In [1]: import numpy as np

In [2]: np.set_printoptions(suppress=True, linewidth=160)

In [3]: tidy = lambda a: np.round(a, 3) + 0

In [4]: feats = np.loadtxt("test18.csv", delimiter=",")

In [5]: print(feats)
[[-0.8    0.2   -2.455 -1.2   -0.2  ]
 [-0.1    0.8   -1.496 -0.7   -1.8  ]
 [ 0.7    0.2    0.806  0.4   -0.9  ]
 [ 0.8    0.7   -0.616 -0.3   -1.1  ]
 [-0.3   -1.1    0.045  0.    -0.5  ]
 [ 1.1    0.5   -4.799 -2.4    0.1  ]
 [-0.9    0.2   -0.197 -0.1   -1.8  ]
 [ 0.2    2.    -0.932 -0.5   -1.3  ]
 [ 0.8    0.5    0.859  0.4    1.1  ]
 [ 1.3   -0.6    0.648  0.3   -0.3  ]
 [ 0.2   -0.6   -2.96  -1.5    0.   ]
 [-1.6    0.6    1.887  0.9   -0.7  ]
 [-1.7    1.5   -2.34  -1.1    0.   ]
 [ 0.6   -0.2   -2.777 -1.4   -0.3  ]
 [ 0.4   -0.4    0.42   0.2   -0.2  ]
 [-0.5   -0.4    0.196  0.1    2.   ]
 [-0.7    1.6    2.781  1.4    1.1  ]
 [ 1.5    0.4   -2.571 -1.3    2.   ]
 [-1.4    0.     2.499  1.3    1.   ]
 [ 1.2   -0.5    1.613  0.8   -0.6  ]
 [-1.1    0.9    2.791  1.4    0.8  ]
 [-0.4   -0.2    1.821  0.9    1.6  ]
 [-0.3    0.1   -2.358 -1.2    0.9  ]
 [ 0.1   -0.5    0.064  0.    -0.7  ]
 [ 1.4   -0.3   -1.986 -1.     0.8  ]
 [ 1.6    0.     0.436  0.2   -1.2  ]
 [ 0.8    0.1    0.43   0.2   -0.5  ]
 [-0.1   -0.4    0.216  0.1    0.   ]
 [ 0.2    0.6   -2.198 -1.1   -1.3  ]
 [ 0.6    0.1    1.344  0.7   -1.2  ]
 [ 0.2    1.7    1.741  0.9    0.5  ]
 [-0.5   -0.1    2.466  1.2   -0.1  ]
 [ 0.2    0.8   -1.027 -0.5   -0.6  ]
 [ 0.2    0.8    2.846  1.4   -0.1  ]]

In [6]: Uu, sig, VT = np.linalg.svd(feats)

In [7]: tidy(sig)
Out[7]: array([12.809,  5.807,  5.108,  4.087,  0.119])

In [8]: np.argmax(sig[:-1] / (sig[1:] + 1e-6)) + 1
Out[8]: np.int64(4)

In [9]: Y = Uu[:, :4] @ np.diag(sig[:4]) @ VT[:4]

In [10]: np.linalg.matrix_rank(Y)
Out[10]: np.int64(4)

In [11]: print(tidy(np.linalg.norm(feats - Y) / np.linalg.norm(feats)))
0.008

In [12]: A = np.load("out19.npy")

In [13]: A
Out[13]: 
array([[1., 2., 1., 4., 1., 3., 0., 3.],
       [3., 4., 2., 1., 5., 4., 3., 2.],
       [1., 5., 3., 4., 2., 4., 2., 0.],
       [2., 3., 4., 3., 3., 4., 2., 0.],
       [0., 0., 4., 5., 5., 1., 4., 3.],
       [1., 3., 1., 1., 2., 1., 1., 2.],
       [0., 5., 5., 0., 1., 4., 2., 0.],
       [0., 0., 0., 0., 0., 0., 0., 0.]])

In [14]: Uu, sig, VT = np.linalg.svd(A)

In [15]: np.argmax(sig[:-1] / (sig[1:] + 1e-6)) + 1
Out[15]: np.int64(7)

In [16]: Y = Uu[:, :7] @ np.diag(sig[:7]) @ VT[:7]

In [17]: np.linalg.matrix_rank(Y)
Out[17]: np.int64(7)

In [18]: np.linalg.matrix_rank(A, rtol=0.05)
Out[18]: np.int64(6)

In [19]: tidy(Y)
Out[19]: 
array([[1., 2., 1., 4., 1., 3., 0., 3.],
       [3., 4., 2., 1., 5., 4., 3., 2.],
       [1., 5., 3., 4., 2., 4., 2., 0.],
       [2., 3., 4., 3., 3., 4., 2., 0.],
       [0., 0., 4., 5., 5., 1., 4., 3.],
       [1., 3., 1., 1., 2., 1., 1., 2.],
       [0., 5., 5., 0., 1., 4., 2., 0.],
       [0., 0., 0., 0., 0., 0., 0., 0.]])

In [20]: print(tidy(np.abs(A - Y).max()))
0.0

In [21]: x = np.array([1, -2, -2, -1, 1, 0, 1, 2])

In [22]: A @ (2 * x)
Out[22]: array([ -4.,   4., -30., -20.,   4.,  -2., -34.,   0.])

In [23]: np.linalg.norm(A @ x) <= np.linalg.norm(A, 2) * np.linalg.norm(x) + 1e-9
Out[23]: np.True_

In [24]: (A * x).sum(axis=1)
Out[24]: array([ -2.,   2., -15., -10.,   2.,  -1., -17.,   0.])

In [25]: def softmax(z):
    ...:     e = np.exp(z - z.max(axis=-1, keepdims=True))
    ...:     return e / e.sum(axis=-1, keepdims=True)
    ...: 

In [26]: print(tidy(softmax(A[5])))
[0.056 0.415 0.056 0.056 0.152 0.056 0.056 0.152]

In [27]: print(tidy(softmax(A).sum(axis=1)))
[1. 1. 1. 1. 1. 1. 1. 1.]

In [28]: tidy(softmax(10 * A[5]))
Out[28]: array([0., 1., 0., 0., 0., 0., 0., 0.])

In [29]: scores = A @ A.T / np.sqrt(8)

In [30]: softmax(scores).round(6).argmax(axis=1)
Out[30]: array([2, 1, 2, 2, 4, 1, 6, 0])

In [31]: rk = np.linalg.matrix_rank(A)

In [32]: print(rk)
7

In [33]: ns = np.linalg.svd(A)[2][rk:].T

In [34]: ns.shape
Out[34]: (8, 1)

In [35]: [int(np.linalg.matrix_rank(A[:i])) for i in range(1, len(A) + 1)]
Out[35]: [1, 2, 3, 4, 5, 6, 7, 7]

In [36]: np.allclose(A @ ns, 0)
Out[36]: True

In [37]: np.unique(A.round(6), axis=0).shape
Out[37]: (8, 8)

In [38]: print(tidy(np.trace(np.linalg.pinv(A) @ A)))
7.0

In [39]: print(tidy(A @ np.linalg.pinv(A) @ A))
[[1. 2. 1. 4. 1. 3. 0. 3.]
 [3. 4. 2. 1. 5. 4. 3. 2.]
 [1. 5. 3. 4. 2. 4. 2. 0.]
 [2. 3. 4. 3. 3. 4. 2. 0.]
 [0. 0. 4. 5. 5. 1. 4. 3.]
 [1. 3. 1. 1. 2. 1. 1. 2.]
 [0. 5. 5. 0. 1. 4. 2. 0.]
 [0. 0. 0. 0. 0. 0. 0. 0.]]

In [40]: np.abs(np.diag(np.linalg.qr(A)[1])) > 1e-9
Out[40]: array([ True,  True,  True,  True,  True,  True,  True, False])

In [41]: E = np.load("case3.npy")

In [42]: E
Out[42]: 
array([[0, 1, 1, 3, 0, 0, 1, 0, 1, 0, 0],
       [0, 0, 0, 0, 0, 0, 2, 0, 0, 2, 0],
       [0, 0, 0, 0, 0, 0, 0, 0, 1, 0, 0],
       [0, 0, 0, 0, 0, 0, 0, 0, 0, 1, 0],
       [0, 0, 3, 0, 0, 0, 2, 0, 0, 0, 1],
       [0, 2, 0, 0, 0, 0, 0, 0, 0, 0, 0],
       [0, 0, 0, 0, 0, 0, 3, 0, 0, 0, 2],
       [0, 0, 0, 0, 0, 2, 0, 2, 1, 3, 0],
       [0, 2, 0, 0, 0, 0, 0, 0, 0, 3, 0]])

In [43]: r0, r1 = E[0], E[4]

In [44]: r0 @ r0
Out[44]: np.int64(13)

In [45]: print(r0 @ r1)
5

In [46]: p = (r0 @ r1) / (r0 @ r0) * r0

In [47]: print(np.outer(r0, r1))
[[0 0 0 0 0 0 0 0 0 0 0]
 [0 0 3 0 0 0 2 0 0 0 1]
 [0 0 3 0 0 0 2 0 0 0 1]
 [0 0 9 0 0 0 6 0 0 0 3]
 [0 0 0 0 0 0 0 0 0 0 0]
 [0 0 0 0 0 0 0 0 0 0 0]
 [0 0 3 0 0 0 2 0 0 0 1]
 [0 0 0 0 0 0 0 0 0 0 0]
 [0 0 3 0 0 0 2 0 0 0 1]
 [0 0 0 0 0 0 0 0 0 0 0]
 [0 0 0 0 0 0 0 0 0 0 0]]

In [48]: print(np.linalg.matrix_rank(np.outer(r0, r1)))
1

In [49]: tidy((r1 - p) @ r0)
Out[49]: np.float64(0.0)

In [50]: tidy(np.linalg.norm(r0 + r1) ** 2 + np.linalg.norm(r0 - r1) ** 2)
Out[50]: np.float64(54.0)

In [51]: print(tidy(p))
[0.    0.385 0.385 1.154 0.    0.    0.385 0.    0.385 0.    0.   ]

In [52]: Y = np.array([[1]])

In [53]: Z = np.array([[2, -2, -3, 3, 1],
    ...:     [-2, 3, -1, 2, 0],
    ...:     [-2, 0, 2, 3, -2],
    ...:     [3, 2, -3, 0, -3],
    ...:     [2, -3, -1, -1, -1]])

In [54]: F = np.block([[Y, np.zeros((1, 5))], [np.zeros((5, 1)), Z]])

In [55]: F
Out[55]: 
array([[ 1.,  0.,  0.,  0.,  0.,  0.],
       [ 0.,  2., -2., -3.,  3.,  1.],
       [ 0., -2.,  3., -1.,  2.,  0.],
       [ 0., -2.,  0.,  2.,  3., -2.],
       [ 0.,  3.,  2., -3.,  0., -3.],
       [ 0.,  2., -3., -1., -1., -1.]])

In [56]: tidy(np.linalg.det(F))
Out[56]: np.float64(519.0)

In [57]: np.flatnonzero(np.linalg.matrix_power((F != 0) + (F.T != 0) + np.eye(6), 6)[3])
Out[57]: array([1, 2, 3, 4, 5])

In [58]: (np.linalg.matrix_power((F != 0) + (F.T != 0) + np.eye(6), 6) > 0).astype(int)
Out[58]: 
array([[1, 0, 0, 0, 0, 0],
       [0, 1, 1, 1, 1, 1],
       [0, 1, 1, 1, 1, 1],
       [0, 1, 1, 1, 1, 1],
       [0, 1, 1, 1, 1, 1],
       [0, 1, 1, 1, 1, 1]])

In [59]: tidy(np.sort(np.linalg.eigvals(F).real))
Out[59]: array([-3.333, -2.305,  1.   ,  3.036,  3.036,  5.567])

In [60]: x = np.array([3, 1, 0, 0, 2, 3])

In [61]: rhs = F @ x

In [62]: c, lr = np.zeros(6), 1 / np.linalg.norm(F, 2) ** 2

In [63]: for i in range(6):
    ...:     c -= lr * F.T @ (F @ c - rhs)
    ...:     if i % 1 == 0: print(i, round(np.linalg.norm(F @ c - rhs), 3))
    ...: 
0 8.765
1 6.2
2 4.792
3 4.006
4 3.554
5 3.282

In [64]: tidy(c)
Out[64]: array([ 0.364, -0.2  , -0.592, -0.889,  1.509,  2.222])

In [65]: rng = np.random.default_rng(98)

In [66]: idx = rng.permutation(6)

In [67]: idx
Out[67]: array([1, 2, 4, 5, 0, 3])

In [68]: Y = F[idx][:, idx]

In [69]: Y
Out[69]: 
array([[ 2., -2.,  3.,  1.,  0., -3.],
       [-2.,  3.,  2.,  0.,  0., -1.],
       [ 3.,  2.,  0., -3.,  0., -3.],
       [ 2., -3., -1., -1.,  0., -1.],
       [ 0.,  0.,  0.,  0.,  1.,  0.],
       [-2.,  0.,  3., -2.,  0.,  2.]])

In [70]: print(np.trace(Y))
7.0

In [71]: tidy(np.linalg.det(Y)), tidy(np.linalg.det(F[idx]))
Out[71]: (np.float64(519.0), np.float64(519.0))

In [72]: np.allclose(Y, F)
Out[72]: False

In [73]: arr = np.load("dump.npy")

In [74]: tidy(arr)
Out[74]: 
array([[-0.077,  0.068,  0.162,  0.063,  0.495, -0.143,  0.059, -0.074, -0.478, -0.337,  0.383, -0.373, -0.157,  0.12 ,  0.133],
       [-0.347, -0.178, -0.497,  0.039,  0.286,  0.386,  0.008, -0.055,  0.24 , -0.329,  0.048,  0.145, -0.051,  0.322, -0.264],
       [-0.174,  0.309, -0.188, -0.076,  0.221,  0.362,  0.406,  0.011, -0.131,  0.544, -0.163, -0.342, -0.027, -0.162, -0.067],
       [ 0.   , -0.423, -0.242, -0.376,  0.021, -0.346, -0.072, -0.392,  0.048,  0.101, -0.162, -0.254, -0.438, -0.186, -0.112],
       [ 0.309, -0.174,  0.043,  0.208, -0.237,  0.385,  0.148, -0.602, -0.004, -0.199,  0.074, -0.282,  0.315, -0.13 , -0.018],
       [ 0.058,  0.428,  0.075, -0.147, -0.147, -0.247,  0.476, -0.18 , -0.056, -0.379, -0.37 ,  0.115, -0.092,  0.209, -0.308],
       [-0.193,  0.333, -0.145, -0.486, -0.112, -0.185,  0.009, -0.125,  0.384, -0.043,  0.451, -0.167,  0.344, -0.007,  0.184],
       [-0.058, -0.104, -0.353,  0.236,  0.061, -0.407, -0.086,  0.035, -0.145,  0.068, -0.374, -0.269,  0.549,  0.278,  0.106],
       [ 0.039, -0.171, -0.308, -0.327, -0.438,  0.133,  0.129,  0.097, -0.616,  0.07 ,  0.223,  0.194,  0.016,  0.233,  0.081],
       [ 0.54 ,  0.02 , -0.143,  0.042,  0.325, -0.211,  0.078, -0.076,  0.03 ,  0.316,  0.36 ,  0.237,  0.139,  0.106, -0.455],
       [ 0.309,  0.324, -0.506,  0.012,  0.175,  0.035, -0.162, -0.02 , -0.126, -0.267, -0.132,  0.224, -0.054, -0.477,  0.317],
       [ 0.347, -0.195,  0.035, -0.372,  0.064,  0.16 ,  0.036,  0.571,  0.074, -0.299, -0.119, -0.375,  0.161, -0.124, -0.231],
       [ 0.347,  0.178,  0.12 , -0.296,  0.161,  0.267, -0.342, -0.182,  0.068,  0.129, -0.242, -0.061, -0.12 ,  0.565,  0.284],
       [ 0.174,  0.263, -0.296,  0.382, -0.405, -0.052, -0.124,  0.185,  0.151,  0.001,  0.203, -0.416, -0.412,  0.184, -0.1  ],
       [ 0.212, -0.281, -0.073,  0.102,  0.087, -0.088,  0.623,  0.131,  0.306,  0.005,  0.047,  0.065, -0.144,  0.147,  0.546]])

In [75]: tidy(np.linalg.svd(arr, compute_uv=False))
Out[75]: array([1., 1., 1., 1., 1., 1., 1., 1., 1., 1., 1., 1., 1., 1., 1.])
